>>> import numpy as np
>>> np.set_printoptions(precision=1, suppress=True, linewidth=200)
>>> rnd = lambda a: np.round(a, 1) + 0
>>> mat = np.load("a.npy")
>>> mat
array([[ 3,  1, -1, -3],
       [ 1,  3,  1, -1],
       [-1,  1,  3,  1],
       [-3, -1,  1,  3]])
>>> # symmetric, so the eigenvalues are real
>>> rng = np.random.default_rng(576)
>>> idx = rng.permutation(4)
>>> idx
array([1, 0, 2, 3])
>>> M2 = mat[idx][:, idx]
>>> rnd(np.sort(np.abs(np.linalg.eigvals(M2))))
array([0. , 1.2, 4. , 6.8])
>>> M2
array([[ 3,  1,  1, -1],
       [ 1,  3, -1, -3],
       [ 1, -1,  3,  1],
       [-1, -3,  1,  3]])
>>> np.allclose(M2, mat)
False
>>> rnd(np.linalg.eigvals(mat).sum().real)
np.float64(12.0)
>>> rnd(np.linalg.eigvals(mat))
array([6.8, 0. , 1.2, 4. ])
>>> np.einsum("ij,ji->", mat, mat)
np.int64(64)
>>> rnd(np.poly(mat))
array([  1., -12.,  40., -32.,   0.])
>>> rnd(np.linalg.det(mat.T))
np.float64(0.0)
>>> np.argsort(-np.linalg.norm(mat, axis=0).round(6), kind="stable")[:3]
array([0, 3, 1])
>>> np.linalg.cond(mat) > 100
np.True_
>>> T = np.stack([mat, 2 * mat, mat[::-1]])
>>> rnd(np.linalg.norm(T, axis=(1, 2)))
array([ 8., 16.,  8.])
>>> T.shape
(3, 4, 4)
>>> np.einsum("bij,cij->bc", T, T)
array([[ 64, 128, -32],
       [128, 256, -64],
       [-32, -64,  64]])
>>> Uu, sig, vt = np.linalg.svd(mat)
>>> rnd(sig)
array([6.8, 4. , 1.2, 0. ])
>>> M2 = Uu[:, :3] @ np.diag(sig[:3]) @ vt[:3]
>>> rnd(np.linalg.norm(mat - M2) / np.linalg.norm(mat))
np.float64(0.0)
>>> np.linalg.matrix_rank(M2)
np.int64(3)
>>> rnd(M2)
array([[ 3.,  1., -1., -3.],
       [ 1.,  3.,  1., -1.],
       [-1.,  1.,  3.,  1.],
       [-3., -1.,  1.,  3.]])
>>> idx = rng.integers(0, 3, 6)
>>> E = (idx[:, None] == idx) * 3 + np.eye(6)
>>> E
array([[4., 3., 3., 3., 0., 3.],
       [3., 4., 3., 3., 0., 3.],
       [3., 3., 4., 3., 0., 3.],
       [3., 3., 3., 4., 0., 3.],
       [0., 0., 0., 0., 4., 0.],
       [3., 3., 3., 3., 0., 4.]])
>>> # symmetric
>>> rnd(np.linalg.det(E))
np.float64(64.0)
>>> rnd(np.sort(np.linalg.eigvals(E).real))
array([ 1.,  1.,  1.,  1.,  4., 16.])
>>> x = np.array([7, 0, 9, 0, 4, 9])
>>> y = E @ x
>>> y
array([82., 75., 84., 75., 16., 84.])
>>> rnd(np.linalg.solve(E, E[:, 1]))
array([0., 1., 0., 0., 0., 0.])
>>> rnd(np.linalg.solve(E.T, E[5]))
array([0., 0., 0., 0., 0., 1.])
>>> rnd(np.linalg.solve(E, y))
array([7., 0., 9., 0., 4., 9.])
>>> rnd(np.linalg.solve(E, -3 * y))
array([-21.,   0., -27.,   0., -12., -27.])
>>> ev, V = np.linalg.eigh(E)
>>> np.unique(ev.round(6) + 0, return_counts=True)[1]
array([4, 1, 1])
>>> rnd(V.T @ E @ V)
array([[ 1.,  0.,  0.,  0.,  0.,  0.],
       [ 0.,  1.,  0.,  0.,  0.,  0.],
       [ 0.,  0.,  1.,  0.,  0.,  0.],
       [ 0.,  0.,  0.,  1.,  0.,  0.],
       [ 0.,  0.,  0.,  0.,  4.,  0.],
       [ 0.,  0.,  0.,  0.,  0., 16.]])
>>> rnd(V @ np.diag(ev) @ V.T)
array([[4., 3., 3., 3., 0., 3.],
       [3., 4., 3., 3., 0., 3.],
       [3., 3., 4., 3., 0., 3.],
       [3., 3., 3., 4., 0., 3.],
       [0., 0., 0., 0., 4., 0.],
       [3., 3., 3., 3., 0., 4.]])
>>> (ev > 1e-8).sum(), (ev < -1e-8).sum()
(np.int64(6), np.int64(0))
>>> rnd(np.abs(V[:, -1]))
array([0.4, 0.4, 0.4, 0.4, 0. , 0.4])
>>> x = np.ones(6)
>>> for _ in range(6):
...     x = E @ x
...     x /= np.linalg.norm(x)
...     print(round(x @ E @ x, 1))
... 
15.9
16.0
16.0
16.0
16.0
16.0
>>> rnd(x)
array([0.4, 0.4, 0.4, 0.4, 0. , 0.4])
>>> x = np.array([1, 1, 1, 0, 0, 1])
>>> E @ x
array([13., 13., 13., 12.,  0., 13.])
>>> E @ np.eye(6)[3]
array([3., 3., 3., 4., 0., 3.])
>>> (E * x).sum(axis=1)
array([13., 13., 13., 12.,  0., 13.])
>>> (E @ x).argmax()
np.int64(0)
>>> E @ (2 * x)
array([26., 26., 26., 24.,  0., 26.])
>>> X = 2 * np.eye(4) + np.eye(4, k=1)
>>> X
array([[2., 1., 0., 0.],
       [0., 2., 1., 0.],
       [0., 0., 2., 1.],
       [0., 0., 0., 2.]])
>>> # triangular
>>> np.linalg.matrix_rank(X - X[0, 0] * np.eye(4))
np.int64(3)
>>> rnd(np.sort(np.linalg.eigvals(X)))
array([2., 2., 2., 2.])
>>> X @ X
array([[4., 4., 1., 0.],
       [0., 4., 4., 1.],
       [0., 0., 4., 4.],
       [0., 0., 0., 4.]])
>>> [int(np.linalg.matrix_rank(np.linalg.matrix_power(X, p))) for p in range(1, 5)]
[4, 4, 4, 4]
>>> r0, g = mat[0], mat[1]
>>> r0 @ r0
np.int64(20)
>>> pr = (r0 @ g) / (r0 @ r0) * r0
>>> np.outer(r0, g)
array([[ 3,  9,  3, -3],
       [ 1,  3,  1, -1],
       [-1, -3, -1,  1],
       [-3, -9, -3,  3]])
>>> rnd(pr)
array([ 1.2,  0.4, -0.4, -1.2])
>>> M2 = np.array([[0, 2], [1, 0]])
>>> Z = np.kron(M2, X)
>>> rnd(np.linalg.norm(Z, 2)), rnd(np.linalg.norm(M2, 2) * np.linalg.norm(X, 2))
(np.float64(5.7), np.float64(5.7))
>>> Z
array([[0., 0., 0., 0., 4., 2., 0., 0.],
       [0., 0., 0., 0., 0., 4., 2., 0.],
       [0., 0., 0., 0., 0., 0., 4., 2.],
       [0., 0., 0., 0., 0., 0., 0., 4.],
       [2., 1., 0., 0., 0., 0., 0., 0.],
       [0., 2., 1., 0., 0., 0., 0., 0.],
       [0., 0., 2., 1., 0., 0., 0., 0.],
       [0., 0., 0., 2., 0., 0., 0., 0.]])
>>> arr = np.array([[18, 1, -1, 2, -2, -1],
...     [1, -57, -1, -3, -3, 0],
...     [2, -3, 41, -2, -3, 3],
...     [2, 3, 0, 22, 2, 3],
...     [-1, 2, -2, 2, 60, 1],
...     [0, 1, 3, 3, -2, 40]])
>>> M2 = arr / np.sqrt((arr ** 2).mean(axis=1, keepdims=True))
>>> np.linalg.matrix_rank(arr - arr.mean(axis=1, keepdims=True))
np.int64(5)
>>> idx = rng.permutation(6)
>>> M2 = arr[:, idx] * rng.choice([-1, 1], 6)
>>> M2
array([[ -2, -18,  -1,   1,   1,   2],
       [  3,  -1,  57,   1,   0,   3],
       [  2,  -2,   3, -41,  -3,   3],
       [-22,  -2,  -3,   0,  -3,  -2],
       [ -2,   1,  -2,   2,  -1, -60],
       [ -3,   0,  -1,  -3, -40,   2]])
>>> Uu, _, vt = np.linalg.svd(arr.T @ M2)
>>> rnd(np.linalg.lstsq(arr, M2)[0])
array([[ 0., -1.,  0.,  0.,  0.,  0.],
       [ 0.,  0., -1.,  0.,  0.,  0.],
       [ 0.,  0.,  0., -1.,  0.,  0.],
       [-1.,  0.,  0.,  0.,  0.,  0.],
       [ 0.,  0.,  0.,  0.,  0., -1.],
       [ 0.,  0.,  0.,  0., -1.,  0.]])
>>> idx
array([3, 0, 1, 2, 5, 4])
>>> rnd(Uu @ vt)
array([[ 0., -1.,  0.,  0.,  0.,  0.],
       [ 0.,  0., -1.,  0.,  0.,  0.],
       [ 0.,  0.,  0., -1.,  0.,  0.],
       [-1.,  0.,  0.,  0.,  0.,  0.],
       [ 0.,  0.,  0.,  0.,  0., -1.],
       [ 0.,  0.,  0.,  0., -1.,  0.]])
